$ python -q
>>> import numpy as np
>>> import numpy.linalg as la
>>> np.set_printoptions(precision=3, suppress=True, linewidth=120)
>>> M = np.array([[0, -4, 2], [4, 0, -3], [-2, 3, 0]])
>>> x = np.array([1, -2, 1])
>>> np.round(la.svd(M, compute_uv=False), 3) + 0
array([5.385, 5.385, 0.   ])
>>> O = la.solve(np.eye(3) - M, np.eye(3) + M)
>>> round(la.det(O), 3)
np.float64(1.0)
>>> round(float(la.det(M[::-1])), 3)
0.0
>>> np.einsum("ii->", M)
np.int64(0)
>>> np.round(np.poly(M), 3) + 0
array([ 1.,  0., 29.,  0.])
>>> np.round(la.det(M.T), 3)
np.float64(0.0)
>>> rng = np.random.default_rng(24400)
>>> z = rng.integers(0, 3, 3)
>>> feats = np.triu((z[:, None] == z) & (rng.random((3, 3)) < 0.8), 1).astype(int)
>>> feats += feats.T
>>> feats
array([[0, 1, 0],
       [1, 0, 0],
       [0, 0, 0]])
>>> A2 = np.array([[1, 2], [0, -2]])
>>> W2 = np.kron(A2, feats)
>>> la.matrix_rank(W2)
np.int64(4)
>>> arr = np.load("x.npy")
>>> arr
array([[ 0.8  , -0.947,  0.664],
       [-0.929,  0.291, -0.1  ],
       [-0.984,  0.119,  0.   ],
       [-0.578, -0.119,  0.07 ],
       [-0.706,  0.933, -0.635],
       [ 0.943,  0.   , -0.04 ],
       [-0.943, -0.834,  0.53 ],
       [-0.929,  0.493, -0.207],
       [-0.98 , -0.291,  0.188],
       [ 0.976,  0.744, -0.454],
       [-1.   ,  0.834, -0.422],
       [ 1.   , -0.446,  0.1  ],
       [-0.706, -0.235,  0.129],
       [-0.992,  0.716, -0.336]])
>>> np.argwhere(np.triu(feats))
array([[0, 1]])
>>> feats.sum(axis=0)
array([1, 1, 0])
>>> feats @ feats
array([[1, 0, 0],
       [0, 1, 0],
       [0, 0, 0]])
>>> L = np.diag(feats.sum(axis=1)) - feats
>>> (la.eigvalsh(L) < 1e-8).sum()
np.int64(2)
>>> L
array([[ 1, -1,  0],
       [-1,  1,  0],
       [ 0,  0,  0]])
